% python3 -q
>>> import numpy as np
>>> np.set_printoptions(precision=2, suppress=True, linewidth=160)
>>> def rnd(a):
...     return np.round(a, 2) + 0
... 
>>> M = np.array([[-3, 0, 0, 0], [0, -1, 0, 0], [0, 0, -1, 0], [0, 0, 0, -2]])
>>> B = np.array([[1, 2, 3], [-1, 0, -1]])
>>> Z = np.kron(B, M)
>>> Z
array([[-3,  0,  0,  0, -6,  0,  0,  0, -9,  0,  0,  0],
       [ 0, -1,  0,  0,  0, -2,  0,  0,  0, -3,  0,  0],
       [ 0,  0, -1,  0,  0,  0, -2,  0,  0,  0, -3,  0],
       [ 0,  0,  0, -2,  0,  0,  0, -4,  0,  0,  0, -6],
       [ 3,  0,  0,  0,  0,  0,  0,  0,  3,  0,  0,  0],
       [ 0,  1,  0,  0,  0,  0,  0,  0,  0,  1,  0,  0],
       [ 0,  0,  1,  0,  0,  0,  0,  0,  0,  0,  1,  0],
       [ 0,  0,  0,  2,  0,  0,  0,  0,  0,  0,  0,  2]])
>>> rnd(np.sort(np.abs(np.linalg.eigvals(M))))
array([1., 1., 2., 3.])
>>> M @ M
array([[9, 0, 0, 0],
       [0, 1, 0, 0],
       [0, 0, 1, 0],
       [0, 0, 0, 4]])
>>> np.linalg.determinant(M)
Traceback (most recent call last):
  File "<python-input-9>", line 1, in <module>
    np.linalg.determinant(M)
    ^^^^^^^^^^^^^^^^^^^^^
AttributeError: module 'numpy.linalg' has no attribute 'determinant'
>>> np.kron(np.eye(2, dtype=int), M)
array([[-3,  0,  0,  0,  0,  0,  0,  0],
       [ 0, -1,  0,  0,  0,  0,  0,  0],
       [ 0,  0, -1,  0,  0,  0,  0,  0],
       [ 0,  0,  0, -2,  0,  0,  0,  0],
       [ 0,  0,  0,  0, -3,  0,  0,  0],
       [ 0,  0,  0,  0,  0, -1,  0,  0],
       [ 0,  0,  0,  0,  0,  0, -1,  0],
       [ 0,  0,  0,  0,  0,  0,  0, -2]])
>>> np.einsum("ii->", M)
np.int64(-7)
>>> rnd(np.linalg.norm(M, axis=0))
array([3., 1., 1., 2.])
>>> ev, V = np.linalg.eig(M)
>>> rnd(np.sort(np.linalg.eigvals(M.T)))
array([-3., -2., -1., -1.])
>>> ev
array([-3., -1., -1., -2.])
>>> rnd(np.sort(np.linalg.eigvals(M @ M)))
array([1., 1., 4., 9.])
>>> A = np.load("a.npy")
>>> A
array([[5, 1, 0],
       [0, 0, 6],
       [0, 0, 0]])
>>> rk = np.linalg.matrix_rank(A)
>>> rk
np.int64(2)
>>> ns = np.linalg.svd(A)[2][rk:].T
>>> [int(np.linalg.matrix_rank(A[:, :j + 1])) for j in range(3)]
[1, 1, 2]
>>> [int(np.linalg.matrix_rank(A[:i])) for i in range(1, len(A) + 1)]
[1, 2, 2]
>>> M.reshape(2, -1)
array([[-3,  0,  0,  0,  0, -1,  0,  0],
       [ 0,  0, -1,  0,  0,  0,  0, -2]])
>>> M.ravel(order="F")
array([-3,  0,  0,  0,  0, -1,  0,  0,  0,  0, -1,  0,  0,  0,  0, -2])
>>> M.reshape(-1, 2)
array([[-3,  0],
       [ 0,  0],
       [ 0, -1],
       [ 0,  0],
       [ 0,  0],
       [-1,  0],
       [ 0,  0],
       [ 0, -2]])
>>> blk = M.reshape(4, 2, -1)
>>> np.einsum("ihd,ihd->ih", blk, blk)
array([[9, 0],
       [1, 0],
       [0, 1],
       [0, 4]])
>>> np.einsum("ihd,jhd->hij", blk, blk).shape
(2, 4, 4)
>>> blk[:, 0]
array([[-3,  0],
       [ 0, -1],
       [ 0,  0],
       [ 0,  0]])
>>> blk.transpose(1, 0, 2)
array([[[-3,  0],
        [ 0, -1],
        [ 0,  0],
        [ 0,  0]],

       [[ 0,  0],
        [ 0,  0],
        [-1,  0],
        [ 0, -2]]])
>>> [int(np.linalg.matrix_rank(np.linalg.matrix_power(A, p))) for p in range(1, 4)]
[2, 1, 1]
>>> np.linalg.matrix_rank(A - A[0, 0] * np.eye(3))
np.int64(2)
>>> print(A @ A)
[[25  5  6]
 [ 0  0  0]
 [ 0  0  0]]
>>> Uu, s, Vt = np.linalg.svd(A)
>>> print(rnd(s))
[6.  5.1 0. ]
>>> B = Uu[:, :2] @ np.diag(s[:2]) @ Vt[:2]
>>> np.linalg.matrix_rank(B)
np.int64(2)
>>> np.linalg.matrix_rank(A, rtol=0.05)
np.int64(2)
>>> B
array([[5., 1., 0.],
       [0., 0., 6.],
       [0., 0., 0.]])
>>> print(rnd(np.linalg.norm(A - B) / np.linalg.norm(A)))
0.0
>>> data = np.loadtxt("mat.csv", delimiter=",")
>>> data
array([[17.,  4.,  7.],
       [23., 10., 10.],
       [ 3.,  0.,  0.],
       [ 3.,  0.,  0.],
       [21.,  8.,  9.],
       [ 0.,  0.,  0.],
       [25., 12., 11.],
       [ 0.,  0.,  0.],
       [ 9.,  0.,  3.],
       [ 0.,  0.,  0.],
       [ 0.,  0.,  0.],
       [ 9.,  0.,  3.],
       [11.,  0.,  4.],
       [ 0.,  0.,  0.],
       [ 9.,  0.,  3.],
       [ 1.,  0.,  0.],
       [ 0.,  0.,  0.],
       [21.,  8.,  9.],
       [ 3.,  0.,  0.],
       [ 0.,  0.,  0.],
       [11.,  0.,  4.],
       [ 0.,  0.,  0.],
       [17.,  4.,  7.],
       [ 0.,  0.,  0.]])
>>> # rows 2 and 3 are equal
>>> x0 = np.array([2, 1, 1])
>>> rhs = data @ x0
>>> rnd(np.linalg.solve(data.T @ data, data.T @ rhs))
array([2., 1., 1.])
>>> rnd(np.linalg.pinv(data) @ data)
array([[1., 0., 0.],
       [0., 1., 0.],
       [0., 0., 1.]])
>>> print(rhs)
[45. 66.  6.  6. 59.  0. 73.  0. 21.  0.  0. 21. 26.  0. 21.  2.  0. 59.  6.  0. 26.  0. 45.  0.]
>>> rng = np.random.default_rng(645545)
>>> rhs = rhs + 0.1 * rng.normal(size=24)
>>> print(rnd(rhs))
[45.14 65.99  6.12  6.01 59.01 -0.04 73.12  0.05 21.06  0.16 -0.03 20.98 26.08 -0.04 20.95  2.15  0.01 58.8   6.22 -0.11 26.06 -0.03 44.73  0.07]
>>> beta, *_ = np.linalg.lstsq(data, rhs)
>>> [round(float(np.linalg.norm(np.linalg.solve(data.T @ data + lam * np.eye(3), data.T @ rhs))), 2) for lam in (0, 1, 10, 100)]
[2.45, 2.45, 2.44, 2.37]
>>> rnd(data.T @ (rhs - data @ beta))
array([0., 0., 0.])
